>>> import numpy as np
>>> np.set_printoptions(precision=2, suppress=True, linewidth=120)
>>> def rd(a):
...     return np.round(a, 2) + 0
... 
>>> A = np.load("case2.npy")
>>> A
array([[ -1. ,   3.3,  -1.3,  15. ,  -0.2,   0.3],
       [  0.3,  -1.7,   0.9,  11. ,   1.2,   1.1],
       [  0.5,  -0.4,  -0.2,  21. ,  -0.7,   1.8],
       [ -0.9,   0.7,  -0.3,  13. ,   1. ,   1.3],
       [  0.1,   0. ,   1.3,  -9. ,   1.2,   0.5],
       [  0.1,   1.1,  -0.9,  10. ,  -1. ,  -0.1],
       [ -1. ,   0.8,  -1.2, -15. ,  -1. ,  -1.7],
       [ -0.1,  -0.3,   0.6,  -5. ,   1.9,   0.9],
       [ -0.9,  -0.8,  -1.5,  -1. ,   0.4,  -0.9],
       [ -0.4,  -0.7,   2.8,  -7. ,   0.4,   1. ],
       [  0.1,  -1.5,  -1.1,   6. ,  -0.6,  -0.3]])
>>> # column 3 is much longer than the rest
>>> A2 = np.c_[A[:, :1] @ np.array([[-8]]), np.array([1, 2, -1, 2, 1, 1, 1, -2, -1, 0, 0])]
>>> A2
array([[ 8. ,  1. ],
       [-2.4,  2. ],
       [-4. , -1. ],
       [ 7.2,  2. ],
       [-0.8,  1. ],
       [-0.8,  1. ],
       [ 8. ,  1. ],
       [ 0.8, -2. ],
       [ 7.2, -1. ],
       [ 3.2,  0. ],
       [-0.8,  0. ]])
>>> rd(np.linalg.norm(np.linalg.qr(A)[0].T @ A2, axis=0) ** 2 / ((A2 ** 2).sum(axis=0) + 1e-12))
array([1.  , 0.37])
>>> rd(np.linalg.lstsq(A, A2[:, 0])[0])
array([-8.,  0.,  0.,  0.,  0.,  0.])
>>> t3 = np.stack([A, 3 * A, A[::-1]])
>>> rd(np.einsum("bij,cij->bc", t3, t3))
array([[ 1537.93,  4613.79,   224.86],
       [ 4613.79, 13841.37,   674.58],
       [  224.86,   674.58,  1537.93]])
>>> (t3 @ A.T).shape
(3, 11, 11)
>>> t3.shape
(3, 11, 6)
>>> A2 = np.array([[2, 2], [-1, 2], [2, 2], [-1, -2], [1, 0], [1, -2]])
>>> np.linalg.matrix_rank(np.vstack([A, A2.T]))
np.int64(6)
>>> rd(np.einsum("ij->j", A))
array([-3.2,  0.5, -0.9, 39. ,  2.6,  3.9])
>>> A2 = A / np.linalg.norm(A, axis=1, keepdims=True)
>>> G = A2 @ A2.T
>>> rd(np.linalg.norm(A2, axis=1))
array([1., 1., 1., 1., 1., 1., 1., 1., 1., 1., 1.])
>>> (np.abs(G) > 0.9).astype(int)
array([[1, 1, 1, 1, 1, 1, 1, 1, 0, 1, 0],
       [1, 1, 1, 1, 1, 1, 1, 0, 0, 0, 1],
       [1, 1, 1, 1, 1, 1, 1, 1, 0, 1, 1],
       [1, 1, 1, 1, 1, 1, 1, 0, 0, 0, 1],
       [1, 1, 1, 1, 1, 1, 1, 1, 0, 1, 1],
       [1, 1, 1, 1, 1, 1, 1, 1, 0, 1, 1],
       [1, 1, 1, 1, 1, 1, 1, 0, 0, 0, 1],
       [1, 0, 1, 0, 1, 1, 0, 1, 0, 1, 1],
       [0, 0, 0, 0, 0, 0, 0, 0, 1, 0, 0],
       [1, 0, 1, 0, 1, 1, 0, 1, 0, 1, 1],
       [0, 1, 1, 1, 1, 1, 1, 1, 0, 1, 1]])
>>> (G - 2 * np.eye(11)).round(6).argmax(axis=1)
array([5, 2, 3, 2, 7, 0, 4, 4, 6, 4, 2])
>>> rd(G[7])
array([-0.91, -0.82, -0.91, -0.87,  0.97, -0.95,  0.85,  1.  ,  0.34,  0.92, -0.92])
>>> rd(np.degrees(np.arccos(np.clip(G[7, 3], -1, 1))))
np.float64(149.92)
>>> np.argwhere(np.triu(np.abs(G) > 0.95, 1))
array([[ 0,  2],
       [ 0,  3],
       [ 0,  4],
       [ 0,  5],
       [ 1,  2],
       [ 1,  3],
       [ 1,  6],
       [ 2,  3],
       [ 2,  4],
       [ 2,  5],
       [ 2,  6],
       [ 2, 10],
       [ 3,  4],
       [ 3,  5],
       [ 3,  6],
       [ 4,  5],
       [ 4,  7],
       [ 4,  9],
       [ 4, 10],
       [ 5,  6],
       [ 5,  7]])
>>> W2 = np.array([[-2.1, 1.6, 0.3, 0.5, -0.5, 2.0, -1.6, -0.3, 1.0, 1.6],
...     [-0.9, -1.1, -0.2, 0.5, 0.5, -1.1, 0.9, 1.9, -0.5, -1.0],
...     [0.3, 1.3, 1.1, 0.7, -0.7, 1.2, 0.0, 0.7, 0.2, 0.3]])
>>> rng = np.random.default_rng(85505)
>>> E = np.array([[-4, 8, 8],
...     [7, 5, 0],
...     [5, -5, -2],
...     [3, 5, -6],
...     [-9, -9, -7],
...     [-6, -9, 8],
...     [3, 4, -6],
...     [6, -2, -3],
...     [6, -6, 0],
...     [1, 4, -2],
...     [6, 4, 4],
...     [3, 6, 3],
...     [-7, 2, -2],
...     [6, 2, -1]]) @ W2 + 0.3 * rng.normal(size=(14, 10))
>>> rd(E)
array([[  3.27,  -4.92,   6.06,   7.93,   0.37,  -7.07,  13.98,  21.57,  -6.47, -11.84],
       [-19.  ,   5.57,   1.3 ,   5.84,  -0.99,   8.33,  -6.3 ,   7.61,   4.34,   6.16],
       [ -6.31,  10.83,   0.07,  -1.47,  -3.62,  12.52, -11.86, -12.52,   7.4 ,  12.16],
       [-12.59,  -9.09,  -7.14,  -0.62,   5.26,  -6.65,   0.08,   4.37,  -0.64,  -1.63],
       [ 24.84, -13.45,  -8.69, -13.79,   4.68, -16.72,   6.38, -19.23,  -6.06,  -7.48],
       [ 22.49,  10.78,   9.07,  -2.  ,  -7.04,   7.13,   1.38,  -9.76,   0.42,   2.42],
       [-11.31,  -7.14,  -6.06,  -0.06,   4.87,  -5.21,  -1.63,   1.87,  -0.06,  -0.36],
       [-12.06,   8.17,  -0.73,  -0.08,  -2.09,  10.83, -11.61,  -7.93,   6.59,  10.38],
       [ -7.24,  16.61,   3.14,   0.05,  -5.94,  18.16, -15.7 , -13.07,   9.24,  15.66],
       [ -6.18,  -5.73,  -2.92,   1.22,   3.18,  -4.92,   2.12,   6.03,  -1.03,  -2.85],
       [-15.19,  10.33,   5.18,   8.11,  -3.65,  12.32,  -5.63,   8.51,   4.2 ,   6.69],
       [-10.68,   1.92,   2.81,   5.61,  -0.97,   3.08,   0.24,  12.88,   0.69,  -0.44],
       [ 11.42, -16.08,  -4.63,  -3.94,   6.16, -18.57,  13.53,   4.39,  -8.31, -13.6 ],
       [-14.53,   6.03,  -0.1 ,   3.33,  -1.29,   8.77,  -7.87,   1.24,   4.29,   7.59]])
>>> U, s, Vh = np.linalg.svd(E)
>>> rd(s)
array([81.95, 55.68, 35.53,  1.61,  1.19,  1.1 ,  0.99,  0.67,  0.42,  0.34])
>>> A2 = U[:, :3] @ np.diag(s[:3]) @ Vh[:3]
>>> rd(np.linalg.norm(E - A2, 2)), rd(s[3])
(np.float64(1.61), np.float64(1.61))
>>> rd(np.linalg.norm(E - A2) / np.linalg.norm(E))
np.float64(0.02)
>>> np.linalg.matrix_rank(E, rtol=0.05)
np.int64(3)
>>> rd(np.abs(E - A2).max())
np.float64(0.84)
>>> A2 = np.c_[E[:, :9] @ np.array([[5, 6, 4, 1, 1, 1, 2, 6, 4],
...     [2, 1, 3, 9, 5, 3, 7, 3, 9],
...     [6, 4, 9, 7, 0, 7, 0, 7, 0],
...     [7, 9, 9, 9, 0, 5, 0, 5, 2],
...     [9, 8, 6, 0, 8, 3, 9, 8, 0],
...     [0, 4, 4, 2, 4, 3, 6, 2, 3],
...     [6, 3, 9, 8, 7, 7, 8, 2, 7],
...     [2, 3, 0, 8, 0, 3, 0, 2, 8],
...     [3, 8, 5, 4, 6, 7, 8, 0, 6]]), np.array([-4, 9, -3, 8, 3, 3, -3, 9, -7, 4, 7, 8, -3, -7])]
>>> rd(A2)
array([[ 209.34,  139.9 ,  191.62,  317.14,   12.41,  167.76,   -6.88,  146.86,  195.09,   -4.  ],
       [ -53.66,   13.32,   -2.63,  137.32,   16.17,   67.14,   26.36,  -47.62,   53.63,    9.  ],
       [-126.4 ,  -32.84,  -46.78,  -62.01,   30.29,  -22.81,   69.99,  -64.96,  -31.96,   -3.  ],
       [ -73.67,  -95.05, -145.  , -130.28,  -45.83,  -87.97,  -85.84, -118.18, -121.72,    8.  ],
       [ -27.63, -139.74, -154.98, -441.63,  -63.55, -236.85, -100.11,  -42.81, -245.  ,    3.  ],
       [ 101.13,  114.41,  186.77,  113.89,   60.81,   91.93,  114.3 ,  161.97,  138.44,    3.  ],
       [ -69.96,  -81.38, -128.29, -127.26,  -40.67,  -82.68,  -73.56, -102.93, -122.06,   -3.  ],
       [-133.47,  -47.15,  -71.77,  -52.65,   13.68,  -25.74,   39.1 ,  -87.51,  -47.52,    9.  ],
       [-129.78,   -0.98,   -8.38,    7.96,   46.56,   17.17,  105.73,  -40.05,   16.21,   -7.  ],
       [  -1.04,  -21.57,  -43.88,  -15.92,  -20.42,  -17.21,  -44.66,  -36.7 ,  -31.66,    4.  ],
       [  -4.5 ,   75.22,   87.51,  251.49,   42.29,  134.11,   71.52,   17.82,  139.26,    7.  ],
       [  27.18,   49.08,   50.99,  190.65,    9.35,   94.33,    9.32,   14.07,  103.88,    8.  ],
       [  89.99,  -39.3 ,  -36.87, -128.26,  -49.2 ,  -76.52, -104.02,   16.12,  -82.71,   -3.  ],
       [ -81.4 ,  -12.41,  -33.07,   50.61,   10.99,   20.54,   25.48,  -59.19,    9.68,   -7.  ]])
>>> np.linalg.matrix_rank(np.c_[E, A2])
np.int64(11)
>>> np.linalg.matrix_rank(A2)
np.int64(10)
>>> rd(np.linalg.lstsq(E, A2[:, 0])[0])
array([5., 2., 6., 7., 9., 0., 6., 2., 3., 0.])
>>> [round(float(x), 2) for x in np.linalg.svd(E, compute_uv=False)[:3]]
[81.95, 55.68, 35.53]
>>> np.argsort(-np.linalg.norm(E, axis=0).round(6), kind="stable")[:3]
array([0, 5, 7])
>>> np.linalg.cond(E) > 100
np.True_
>>> W0 = np.loadtxt("layer15.csv", delimiter=",")
>>> rd(W0)
array([[-2.85,  3.16, -8.47, -6.01,  6.32,  4.54],
       [-2.62,  2.97, -7.73, -5.59,  5.93,  4.21],
       [-2.33,  2.71, -6.78, -5.03,  5.41,  3.77],
       [-1.43,  1.71, -3.65, -3.13,  3.41,  2.1 ],
       [-0.95,  0.89, -1.79, -1.84,  1.78,  0.84],
       [-0.92,  0.83, -1.67, -1.75,  1.66,  0.75],
       [-0.84,  0.65, -1.36, -1.49,  1.3 ,  0.49],
       [-0.67,  0.31, -0.84, -0.98,  0.62,  0.06],
       [-0.56,  0.18, -0.64, -0.74,  0.35, -0.07],
       [ 4.19,  0.82,  4.93,  3.37,  1.64,  2.54],
       [10.05,  2.08, 13.06,  7.97,  4.16,  5.61],
       [10.55,  2.18, 13.78,  8.37,  4.37,  5.85],
       [14.2 ,  2.91, 19.17, 11.29,  5.82,  7.53]])
>>> np.abs(np.diag(np.linalg.qr(W0)[1])) > 1e-9
array([ True,  True,  True, False, False, False])
>>> rd(W0 @ np.linalg.pinv(W0) @ W0)
array([[-2.85,  3.16, -8.47, -6.01,  6.32,  4.54],
       [-2.62,  2.97, -7.73, -5.59,  5.93,  4.21],
       [-2.33,  2.71, -6.78, -5.03,  5.41,  3.77],
       [-1.43,  1.71, -3.65, -3.13,  3.41,  2.1 ],
       [-0.95,  0.89, -1.79, -1.84,  1.78,  0.84],
       [-0.92,  0.83, -1.67, -1.75,  1.66,  0.75],
       [-0.84,  0.65, -1.36, -1.49,  1.3 ,  0.49],
       [-0.67,  0.31, -0.84, -0.98,  0.62,  0.06],
       [-0.56,  0.18, -0.64, -0.74,  0.35, -0.07],
       [ 4.19,  0.82,  4.93,  3.37,  1.64,  2.54],
       [10.05,  2.08, 13.06,  7.97,  4.16,  5.61],
       [10.55,  2.18, 13.78,  8.37,  4.37,  5.85],
       [14.2 ,  2.91, 19.17, 11.29,  5.82,  7.53]])
>>> rank = np.linalg.matrix_rank(W0)
>>> rank
np.int64(3)
>>> ns = np.linalg.svd(W0)[2][rank:].T
>>> [int(np.linalg.matrix_rank(W0[:i])) for i in range(1, len(W0) + 1)]
[1, 2, 3, 3, 3, 3, 3, 3, 3, 3, 3, 3, 3]
>>> np.linalg.matrix_rank(W0.T @ W0), np.linalg.matrix_rank(W0 @ W0.T)
(np.int64(3), np.int64(3))
>>> np.allclose(W0 @ ns, 0)
True
>>> ns.shape
(6, 3)
>>> mat = np.load("m.npy")
>>> mat
array([[ 1,  1, -2,  2,  0,  2],
       [ 1, -2,  4,  0,  2, -2],
       [ 2,  1, -2,  2,  1,  1],
       [ 1,  0,  0, -2,  0,  1]])
>>> rd(np.linalg.norm(mat[3] - mat[2]))
np.float64(4.8)
>>> rd(np.linalg.norm(mat, axis=0))
array([2.65, 2.45, 4.9 , 3.46, 2.24, 3.16])
>>> rd(np.linalg.norm(mat, "nuc"))
np.float64(13.61)
